>>> import numpy as np
>>> np.set_printoptions(precision=2, suppress=True, linewidth=160, sign=" ")
>>> rd = lambda a: np.round(a, 2) + 0
>>> A = np.loadtxt("case14.csv", delimiter=",")
>>> A
array([[-1.38, -0.52,  1.47,  3.02,  0.41, -0.75, -0.11, -0.04,  0.18,  0.11, -0.44],
       [ 0.17,  0.57,  2.59,  2.4 , -0.12,  0.83, -1.06, -0.08,  0.3 ,  0.05,  0.03],
       [ 3.65, -0.13,  2.82,  0.63,  0.02,  0.89, -0.91,  0.08,  0.23,  0.  ,  0.5 ],
       [-0.47, -0.09,  0.04, -4.9 ,  0.02,  1.56,  1.44, -0.11, -0.14, -0.08, -1.44],
       [ 0.93, -0.33,  0.38,  3.02, -0.05,  0.51,  0.83,  0.1 , -0.24,  0.12, -0.05],
       [ 1.  ,  0.02, -2.73, -7.32,  0.09,  0.31, -0.59, -0.07, -0.21,  0.21, -1.22],
       [-1.83, -0.5 ,  1.55,  5.05, -0.14,  0.93, -0.55, -0.06, -0.06,  0.1 ,  0.29],
       [-2.68, -0.16,  2.78, 10.05,  0.02,  0.37,  0.7 ,  0.06,  0.53, -0.03, -0.86],
       [-1.1 ,  0.22,  0.02,  1.31, -0.06,  1.02,  0.04, -0.05,  0.05, -0.14, -0.47],
       [-1.31, -0.3 , -0.69,  1.55,  0.19,  0.82, -0.67,  0.1 , -0.06, -0.03, -0.2 ],
       [-1.51,  0.29,  4.96,  7.82,  0.21,  0.39, -0.73,  0.03, -0.26,  0.  , -0.24],
       [-1.18,  0.24, -0.57, -0.78,  0.57, -0.34,  0.87, -0.04, -0.09,  0.06,  0.64],
       [ 0.29,  0.28, -0.13,  1.14, -0.05,  0.78,  0.18,  0.08,  0.06,  0.08, -0.24],
       [ 2.06,  0.06,  4.6 , -2.62, -0.18,  0.83,  0.06,  0.12, -0.32,  0.02,  0.47],
       [ 2.01, -0.4 , -1.18, -0.63, -0.07, -0.5 , -0.62, -0.04,  0.08,  0.02,  1.02],
       [-0.05, -0.28, -0.49,  1.27, -0.26,  0.48, -0.27,  0.16, -0.07, -0.02, -0.13],
       [-0.38, -0.13,  4.36,  4.35, -0.12, -0.26,  0.27, -0.04, -0.33, -0.16, -0.63],
       [-0.63,  0.22,  2.84,  0.1 , -0.35, -1.69,  0.15,  0.16,  0.07, -0.09, -0.4 ],
       [-1.42, -0.16, -3.49,  4.31,  0.16, -1.38,  1.36, -0.04, -0.03,  0.09,  0.54],
       [-2.66, -0.25,  1.26, -0.27, -0.12, -2.05,  0.79,  0.  ,  0.02,  0.06,  0.03]])
>>> rng = np.random.default_rng(281)
>>> other = A + rng.integers(-2, 3, (20, 9)) @ rng.integers(-2, 3, (9, 11))
>>> print(rd(other))
[[ -2.38   3.48   1.47   0.02   1.41   2.25  -0.11   3.96  -1.82  -0.89  -9.44]
 [ -0.83  -5.43   0.59   7.4   -5.12  -6.17  -6.06   2.92  -1.7    6.05   0.03]
 [  2.65  -1.13   1.82  -7.37   6.02   1.89   8.09  -5.92  12.23  -3.     5.5 ]
 [  4.53   3.91  -7.96  -5.9    5.02   1.56   2.44   6.89  -8.14   2.92 -11.44]
 [  0.93   0.67   2.38  -4.98  -4.05   2.51  10.83  -8.9    2.76  -0.88  -0.05]
 [  7.    -1.98  -2.73 -13.32  -8.91  -1.69   1.41  -3.07   0.79   2.21  -0.22]
 [  2.17   6.5   -2.45  -8.95  11.86   0.93   9.45  -3.06  -1.06  -4.9  -11.71]
 [ -1.68   0.84   3.78  16.05  -2.98   5.37  -3.3   -2.94   3.53  -0.03  11.14]
 [  1.9    4.22  -1.98   8.31 -15.06   5.02  -4.96  11.95  -7.95  -5.14  -1.47]
 [ -4.31   1.7  -10.69   6.55  -0.81   1.82   7.33   7.1   -7.06   2.97  -7.2 ]
 [  1.49   0.29  -2.04   2.82   8.21  -4.61   1.27   1.03   0.74   2.    -5.24]
 [  2.82   3.24  -1.57   7.22  -3.43  -0.34  -6.13   1.96  -8.09  -2.94   5.64]
 [  4.29  -0.72  -5.13   1.14  -3.05   4.78   0.18   9.08   3.06   4.08  -0.24]
 [ -3.94  -0.94   7.6  -13.62  10.82   4.83  17.06 -12.88   9.68   2.02  -0.53]
 [  2.01  -4.4   -1.18  14.37  -5.07  -2.5  -14.62   6.96  -6.92   7.02   6.02]
 [ -1.05  -5.28  -4.49   2.27  -6.26  -0.52   1.73   9.16   2.93   3.98  -2.13]
 [  0.62   4.87   5.36  10.35   2.88  -1.26  -6.73   0.96  -8.33  -7.16   0.37]
 [  2.37  -6.78   5.84  -2.9    8.65  -4.69   2.15  -2.84  -1.93  10.91  -3.4 ]
 [  4.58   7.84  -7.49   9.31 -11.84   1.62  -4.64   8.96  -8.03  -9.91   1.54]
 [ -4.66  -0.25   6.26  -7.27   0.88  -6.05  -1.21  -5.     6.02  -5.94  -0.97]]
>>> print(np.abs(other - A).sum(axis=1))
[ 28.  42.  53.  52.  40.  34.  72.  39.  66.  54.  39.  45.  33.  79.  66.  38.  41.  49.  72.  39.]
>>> rd(np.linalg.svd(other - A, compute_uv=False))
array([ 58.82,  36.42,  29.57,  24.27,  17.66,  14.62,  13.97,  10.9 ,   4.93,   0.  ,   0.  ])
>>> th = np.radians(135)
>>> Rm = np.eye(11)
>>> Rm[9, 9] = Rm[7, 7] = np.cos(th)
>>> Rm[9, 7], Rm[7, 9] = -np.sin(th), np.sin(th)
>>> rd(Rm)
array([[ 1.  ,  0.  ,  0.  ,  0.  ,  0.  ,  0.  ,  0.  ,  0.  ,  0.  ,  0.  ,  0.  ],
       [ 0.  ,  1.  ,  0.  ,  0.  ,  0.  ,  0.  ,  0.  ,  0.  ,  0.  ,  0.  ,  0.  ],
       [ 0.  ,  0.  ,  1.  ,  0.  ,  0.  ,  0.  ,  0.  ,  0.  ,  0.  ,  0.  ,  0.  ],
       [ 0.  ,  0.  ,  0.  ,  1.  ,  0.  ,  0.  ,  0.  ,  0.  ,  0.  ,  0.  ,  0.  ],
       [ 0.  ,  0.  ,  0.  ,  0.  ,  1.  ,  0.  ,  0.  ,  0.  ,  0.  ,  0.  ,  0.  ],
       [ 0.  ,  0.  ,  0.  ,  0.  ,  0.  ,  1.  ,  0.  ,  0.  ,  0.  ,  0.  ,  0.  ],
       [ 0.  ,  0.  ,  0.  ,  0.  ,  0.  ,  0.  ,  1.  ,  0.  ,  0.  ,  0.  ,  0.  ],
       [ 0.  ,  0.  ,  0.  ,  0.  ,  0.  ,  0.  ,  0.  , -0.71,  0.  ,  0.71,  0.  ],
       [ 0.  ,  0.  ,  0.  ,  0.  ,  0.  ,  0.  ,  0.  ,  0.  ,  1.  ,  0.  ,  0.  ],
       [ 0.  ,  0.  ,  0.  ,  0.  ,  0.  ,  0.  ,  0.  , -0.71,  0.  , -0.71,  0.  ],
       [ 0.  ,  0.  ,  0.  ,  0.  ,  0.  ,  0.  ,  0.  ,  0.  ,  0.  ,  0.  ,  1.  ]])
>>> other = A @ Rm.T
>>> np.allclose(np.linalg.norm(A, axis=1), np.linalg.norm(other, axis=1))
True
>>> rd(np.abs(other - A).max(axis=0))
array([ 0.  ,  0.  ,  0.  ,  0.  ,  0.  ,  0.  ,  0.  ,  0.34,  0.  ,  0.31,  0.  ])
>>> proj = A @ np.linalg.solve(A.T @ A, A.T)
>>> rd(np.diag(proj))
array([ 0.59,  0.57,  0.55,  0.71,  0.51,  0.77,  0.7 ,  0.68,  0.25,  0.54,  0.63,  0.61,  0.28,  0.61,  0.35,  0.35,  0.65,  0.55,  0.54,  0.56])
>>> rd(np.trace(proj))
np.float64(11.0)
>>> X = np.load("x.npy")
>>> print(rd(X))
[[ 0.44 -0.36 -0.01  0.46  0.31  0.02  0.18 -0.17  0.12  0.31 -0.44]
 [ 0.35  0.09 -0.44  0.06 -0.1   0.69 -0.12  0.12 -0.33  0.09  0.19]
 [ 0.35  0.38 -0.04  0.49 -0.21 -0.41 -0.17 -0.32 -0.18 -0.25  0.23]
 [ 0.12 -0.15  0.49  0.24 -0.62  0.32  0.03  0.16  0.38 -0.1   0.05]
 [ 0.12  0.43  0.16  0.09  0.03 -0.14 -0.22  0.69 -0.13  0.18 -0.41]
 [ 0.18 -0.1   0.42 -0.34 -0.28 -0.09  0.04 -0.26 -0.57  0.43 -0.02]
 [ 0.29 -0.17  0.39  0.01  0.5  -0.04  0.03  0.31 -0.06 -0.07  0.61]
 [ 0.29 -0.42 -0.4  -0.24 -0.3  -0.43 -0.28  0.25  0.23  0.17  0.14]
 [-0.15 -0.02  0.18  0.05  0.2   0.17 -0.85 -0.27  0.17  0.21  0.02]
 [-0.53 -0.15 -0.11  0.52 -0.12 -0.09  0.09  0.18 -0.19  0.47  0.31]
 [ 0.15  0.52 -0.03 -0.16  0.02  0.01  0.24 -0.14  0.49  0.55  0.25]]
>>> lab = rng.permutation(11)
>>> print(lab)
[  4   2   8   1   0   6   9  10   3   7   5]
>>> other = X[lab][:, lab]
>>> print(rd(other))
[[ 0.03  0.16 -0.13  0.43  0.12 -0.22  0.18 -0.41  0.09  0.69 -0.14]
 [-0.21 -0.04 -0.18  0.38  0.35 -0.17 -0.25  0.23  0.49 -0.32 -0.41]
 [ 0.2   0.18  0.17 -0.02 -0.15 -0.85  0.21  0.02  0.05 -0.27  0.17]
 [-0.1  -0.44 -0.33  0.09  0.35 -0.12  0.09  0.19  0.06  0.12  0.69]
 [ 0.31 -0.01  0.12 -0.36  0.44  0.18  0.31 -0.44  0.46 -0.17  0.02]
 [ 0.5   0.39 -0.06 -0.17  0.29  0.03 -0.07  0.61  0.01  0.31 -0.04]
 [-0.12 -0.11 -0.19 -0.15 -0.53  0.09  0.47  0.31  0.52  0.18 -0.09]
 [ 0.02 -0.03  0.49  0.52  0.15  0.24  0.55  0.25 -0.16 -0.14  0.01]
 [-0.62  0.49  0.38 -0.15  0.12  0.03 -0.1   0.05  0.24  0.16  0.32]
 [-0.3  -0.4   0.23 -0.42  0.29 -0.28  0.17  0.14 -0.24  0.25 -0.43]
 [-0.28  0.42 -0.57 -0.1   0.18  0.04  0.43 -0.02 -0.34 -0.26 -0.09]]
>>> rd(np.linalg.det(other)), rd(np.linalg.det(X[lab]))
(np.float64(-1.0), np.float64(-1.0))
